In [1]: import numpy as np

In [2]: np.set_printoptions(precision=2, suppress=True, linewidth=200, legacy="1.25")

In [3]: E = np.loadtxt("data.csv", delimiter=",")

In [4]: print(E)
[[  1.9   -1.2    0.7    1.08   0.2 ]
 [ -1.1    0.5   -0.2   -0.34  -0.1 ]
 [  1.2   -0.1    0.1  -10.44  -2.6 ]
 [  1.3    0.8   -0.9   10.2    2.6 ]
 [ -0.2    0.1   -0.5    2.9    0.7 ]
 [ -0.9    1.2   -0.3    4.61   1.2 ]
 [  0.6   -0.1   -0.5    5.42   1.1 ]
 [ -2.1    0.     0.2    1.65   0.4 ]
 [  1.2   -0.8    1.3   -1.98  -0.5 ]
 [ -1.2   -1.7    1.8    9.05   2.2 ]
 [ -0.4   -0.2    0.5   -2.37  -0.7 ]
 [ -1.1    1.3    0.1   -4.55  -1.2 ]
 [ -0.8    0.6   -0.1    3.56   1.  ]
 [ -0.9   -0.3   -3.    11.41   2.8 ]
 [  0.5    0.3    0.6    3.15   0.7 ]
 [ -0.1    1.7   -1.1   -2.68  -0.7 ]
 [ -0.9    1.     1.7    4.41   1.1 ]
 [ -1.2   -0.5   -1.4   -6.01  -1.5 ]
 [  1.4    0.9    1.2   -3.21  -0.7 ]
 [  1.3   -0.6   -1.    -3.97  -1.1 ]
 [  1.2    0.1   -1.1   -6.15  -1.6 ]
 [  0.4   -0.9   -0.6   -3.96  -1.1 ]
 [  2.1    1.5   -0.4   -3.71  -0.9 ]
 [ -0.4   -1.2   -2.2   -1.33  -0.3 ]
 [ -0.1   -0.4    0.    -6.74  -1.6 ]]

In [5]: x0 = np.array([1, 1, 1, 2, 2])

In [6]: a = np.maximum(E @ x0, 0)

In [7]: E * (a > 1e-9)[:, None]
Out[7]: 
array([[ 1.9 , -1.2 ,  0.7 ,  1.08,  0.2 ],
       [-0.  ,  0.  , -0.  , -0.  , -0.  ],
       [ 0.  , -0.  ,  0.  , -0.  , -0.  ],
       [ 1.3 ,  0.8 , -0.9 , 10.2 ,  2.6 ],
       [-0.2 ,  0.1 , -0.5 ,  2.9 ,  0.7 ],
       [-0.9 ,  1.2 , -0.3 ,  4.61,  1.2 ],
       [ 0.6 , -0.1 , -0.5 ,  5.42,  1.1 ],
       [-2.1 ,  0.  ,  0.2 ,  1.65,  0.4 ],
       [ 0.  , -0.  ,  0.  , -0.  , -0.  ],
       [-1.2 , -1.7 ,  1.8 ,  9.05,  2.2 ],
       [-0.  , -0.  ,  0.  , -0.  , -0.  ],
       [-0.  ,  0.  ,  0.  , -0.  , -0.  ],
       [-0.8 ,  0.6 , -0.1 ,  3.56,  1.  ],
       [-0.9 , -0.3 , -3.  , 11.41,  2.8 ],
       [ 0.5 ,  0.3 ,  0.6 ,  3.15,  0.7 ],
       [-0.  ,  0.  , -0.  , -0.  , -0.  ],
       [-0.9 ,  1.  ,  1.7 ,  4.41,  1.1 ],
       [-0.  , -0.  , -0.  , -0.  , -0.  ],
       [ 0.  ,  0.  ,  0.  , -0.  , -0.  ],
       [ 0.  , -0.  , -0.  , -0.  , -0.  ],
       [ 0.  ,  0.  , -0.  , -0.  , -0.  ],
       [ 0.  , -0.  , -0.  , -0.  , -0.  ],
       [ 0.  ,  0.  , -0.  , -0.  , -0.  ],
       [-0.  , -0.  , -0.  , -0.  , -0.  ],
       [-0.  , -0.  ,  0.  , -0.  , -0.  ]])

In [8]: a
Out[8]: array([ 3.96,  0.  ,  0.  , 26.8 ,  6.6 , 11.62, 13.04,  2.2 ,  0.  , 21.4 ,  0.  ,  0.  ,  8.82, 24.22,  9.1 ,  0.  , 12.82,  0.  ,  0.  ,  0.  ,  0.  ,  0.  ,  0.  ,  0.  ,  0.  ])

In [9]: z = E[:, 0] > np.median(E[:, 0])

In [10]: f = E[z].mean(axis=0) - E[~z].mean(axis=0)

In [11]: f
Out[11]: array([ 2.01, -0.16,  0.27, -2.2 , -0.59])

In [12]: ((E - E.mean(axis=0)) @ f > 0).astype(int)
Out[12]: array([1, 0, 1, 0, 0, 0, 0, 0, 1, 0, 1, 1, 0, 0, 0, 1, 0, 1, 1, 1, 1, 1, 1, 1, 1])

In [13]: Ac = E - E.mean(axis=0)

In [14]: V = np.linalg.svd(Ac)[2][:4]

In [15]: Y = Ac - Ac @ V.T @ V

In [16]: print(np.round(np.cov(Ac @ V.T, rowvar=False), 2) + 0)
[[33.03  0.    0.    0.  ]
 [ 0.    1.32  0.    0.  ]
 [ 0.    0.    1.17  0.  ]
 [ 0.    0.    0.    0.81]]

In [17]: np.round(np.linalg.norm(Y) / np.linalg.norm(Ac), 2)
Out[17]: 0.01

In [18]: np.round(Y.std(axis=0), 2) + 0
Out[18]: array([0.  , 0.  , 0.  , 0.02, 0.07])

In [19]: np.linalg.norm(Y, axis=1).round(6).argmax()
Out[19]: 6

In [20]: Ac = E - E.mean(axis=0)

In [21]: left, sigma, Vt = np.linalg.svd(Ac, full_matrices=False)

In [22]: round(float((sigma ** 2).sum() ** 2 / (sigma ** 4).sum()), 2)
Out[22]: 1.21

In [23]: print(np.round(Ac.mean(axis=0), 2) + 0)
[0. 0. 0. 0. 0.]

In [24]: np.round(np.abs(Vt[-1]), 2) + 0
Out[24]: array([0.01, 0.03, 0.  , 0.24, 0.97])

In [25]: np.abs(left[:, 0]).argmax()
Out[25]: 13

In [26]: np.abs(Vt[0]).argmax()
Out[26]: 3

In [27]: np.searchsorted(np.cumsum(sigma ** 2) / (sigma ** 2).sum(), 0.9) + 1
Out[27]: 1

In [28]: np.linalg.matrix_rank(Ac)
Out[28]: 5

In [29]: (np.sign(left[:, 0]) == np.sign(left[0, 0])).astype(int)
Out[29]: array([1, 0, 0, 1, 1, 1, 1, 1, 0, 1, 0, 0, 1, 1, 1, 0, 1, 0, 0, 0, 0, 0, 0, 0, 0])

In [30]: print(sigma)
[28.16  5.62  5.29  4.41  0.36]
